$ python3 -q
>>> import numpy as np
>>> from numpy import linalg as LA
>>> np.set_printoptions(precision=3, suppress=True, linewidth=160)
>>> X = np.loadtxt("out4.csv", delimiter=",")
>>> print(X)
[[ 0.6  0.6 14.  -0.2 -0.7  0.6]
 [ 0.6  0.2 22.   0.2  1.1  0.6]]
>>> x = np.array([0, -1, -3, -1, 3, 1])
>>> a = np.maximum(X @ x, 0)
>>> print(a)
[0. 0.]
>>> np.maximum(X @ x, 0) - np.maximum(-X @ x, 0)
array([-43.9, -62.5])
>>> print(X.T @ a)
[0. 0. 0. 0. 0. 0.]
>>> X * (a > 1e-9)[:, None]
array([[ 0.,  0.,  0., -0., -0.,  0.],
       [ 0.,  0.,  0.,  0.,  0.,  0.]])
>>> theta = np.radians(120)
>>> r_ = np.eye(6)
>>> r_[5, 5] = r_[2, 2] = np.cos(theta)
>>> r_[5, 2], r_[2, 5] = -np.sin(theta), np.sin(theta)
>>> r_
array([[ 1.   ,  0.   ,  0.   ,  0.   ,  0.   ,  0.   ],
       [ 0.   ,  1.   ,  0.   ,  0.   ,  0.   ,  0.   ],
       [ 0.   ,  0.   , -0.5  ,  0.   ,  0.   ,  0.866],
       [ 0.   ,  0.   ,  0.   ,  1.   ,  0.   ,  0.   ],
       [ 0.   ,  0.   ,  0.   ,  0.   ,  1.   ,  0.   ],
       [ 0.   ,  0.   , -0.866,  0.   ,  0.   , -0.5  ]])
>>> B = X @ r_.T
>>> round(float(LA.det(r_)), 3), np.trace(r_)
(1.0, np.float64(3.0))
>>> LA.svd(X, compute_uv=False), LA.svd(B, compute_uv=False)
(array([26.114,  1.303]), array([26.114,  1.303]))
>>> np.allclose(X @ X.T, B @ B.T)
True
>>> B
array([[  0.6  ,   0.6  ,  -6.48 ,  -0.2  ,  -0.7  , -12.424],
       [  0.6  ,   0.2  , -10.48 ,   0.2  ,   1.1  , -19.353]])
>>> np.abs(B - X).max(axis=0)
array([ 0.   ,  0.   , 32.48 ,  0.   ,  0.   , 19.953])
>>> def softmax(z):
...     e = np.exp(z - z.max(axis=-1, keepdims=True))
...     return e / e.sum(axis=-1, keepdims=True)
... 
>>> np.round(softmax(B[0] + 3), 3) + 0
array([0.367, 0.367, 0.   , 0.165, 0.1  , 0.   ])
>>> softmax(B).sum(axis=1)
array([1., 1.])
>>> scores = B @ B.T / np.sqrt(6)
>>> np.round(softmax(scores + np.triu(np.full(scores.shape, -np.inf), 1)), 3) + 0
array([[1., 0.],
       [0., 1.]])
>>> np.argsort(-LA.norm(X, axis=0).round(6), kind="stable")[:3]
array([2, 4, 0])
>>> [round(float(x), 3) for x in LA.svd(X, compute_uv=False)[:3]]
[26.114, 1.303]
>>> round(float(LA.norm(X, 2) / LA.norm(X)), 3)
0.999
>>> B = np.array([[2, -2], [-1, 1]])
>>> A = np.block([[np.zeros((2, 2)), B], [B.T, np.zeros((2, 2))]])
>>> A
array([[ 0.,  0.,  2., -2.],
       [ 0.,  0., -1.,  1.],
       [ 2., -1.,  0.,  0.],
       [-2.,  1.,  0.,  0.]])
>>> Uu, sig, Vh = LA.svd(X)
>>> print(sig)
[26.114  1.303]
>>> B = Uu[:, :1] @ np.diag(sig[:1]) @ Vh[:1]
>>> round(LA.norm(X - B) / LA.norm(X), 3)
np.float64(0.05)
>>> LA.matrix_rank(B)
np.int64(1)
>>> LA.matrix_rank(X, rtol=0.05)
np.int64(1)
>>> B
array([[ 0.445,  0.263, 13.995,  0.033,  0.297,  0.445],
       [ 0.699,  0.414, 22.003,  0.052,  0.466,  0.699]])
>>> print(np.abs(A).max())
2.0
>>> A.shape
(4, 4)
>>> np.round(LA.svd(A, compute_uv=False), 3) + 0
array([3.162, 3.162, 0.   , 0.   ])
>>> A.sum(axis=1)
array([ 0.,  0.,  1., -1.])
>>> LA.matrix_rank(A)
np.int64(2)
>>> A - A[0]
array([[ 0.,  0.,  0.,  0.],
       [ 0.,  0., -3.,  3.],
       [ 2., -1., -2.,  2.],
       [-2.,  1., -2.,  2.]])
>>> np.unravel_index(np.abs(A).argmax(), A.shape)
(np.int64(0), np.int64(2))
>>> mat = np.load("test7.npy")
>>> mat
array([[  2.404,  -1.685,   0.093,  -0.489,   0.016],
       [ -6.18 ,   1.905,   0.058,   0.27 ,  -0.007],
       [-14.718,   1.04 ,   0.041,   0.771,  -0.013],
       [ -3.554,  -2.048,   0.116,  -0.058,  -0.005],
       [ 13.394,   0.928,   0.097,   0.356,   0.016],
       [-21.966,   1.912,   0.066,   0.184,  -0.02 ],
       [ -4.475,  -1.362,   0.036,  -0.81 ,   0.014],
       [-13.209,  -0.923,   0.074,   0.51 ,  -0.011],
       [  5.614,   2.904,  -0.025,  -0.328,   0.006],
       [ 22.809,   1.33 ,   0.065,  -0.156,  -0.027],
       [-12.564,   0.256,   0.055,   0.21 ,   0.01 ],
       [  6.273,  -1.751,  -0.072,  -0.4  ,   0.01 ],
       [ -8.013,  -0.055,  -0.11 ,   0.114,   0.002],
       [  7.841,  -2.565,  -0.047,  -0.84 ,   0.004],
       [ -3.062,   1.522,  -0.082,  -0.115,  -0.016],
       [  5.923,  -1.249,   0.141,   0.799,   0.021],
       [  8.058,   2.528,  -0.004,   0.025,  -0.002],
       [  2.722,  -1.324,  -0.083,   1.296,  -0.005],
       [  8.866,  -1.587,   0.005,   0.439,  -0.007],
       [  4.415,  -3.757,  -0.074,   0.071,   0.019],
       [-10.351,  -1.11 ,  -0.044,  -0.649,   0.005],
       [ -4.729,   1.505,  -0.082,  -0.477,  -0.007],
       [-10.578,  -2.943,   0.152,   0.52 ,   0.013]])
>>> # column 0 dominates
>>> lab = mat[:, 0] > np.median(mat[:, 0])
>>> r0 = mat[lab].mean(axis=0) - mat[~lab].mean(axis=0)
>>> r0
array([17.479, -0.541, -0.015,  0.031,  0.008])
>>> (((mat - mat.mean(axis=0)) @ r0 > 0) == lab).mean()
np.float64(1.0)
>>> t3 = np.stack([mat, 3 * mat, mat[::-1]])
>>> print(t3.shape)
(3, 23, 5)
>>> (t3 @ mat.T).shape
(3, 23, 23)
>>> np.einsum("bij,cij->bc", t3, t3)
array([[ 2546.924,  7640.773,   755.771],
       [ 7640.773, 22922.32 ,  2267.312],
       [  755.771,  2267.312,  2546.924]])
>>> print(LA.norm(t3, axis=(1, 2)))
[ 50.467 151.401  50.467]
>>> LA.matrix_rank(t3.reshape(3, -1))
np.int64(2)
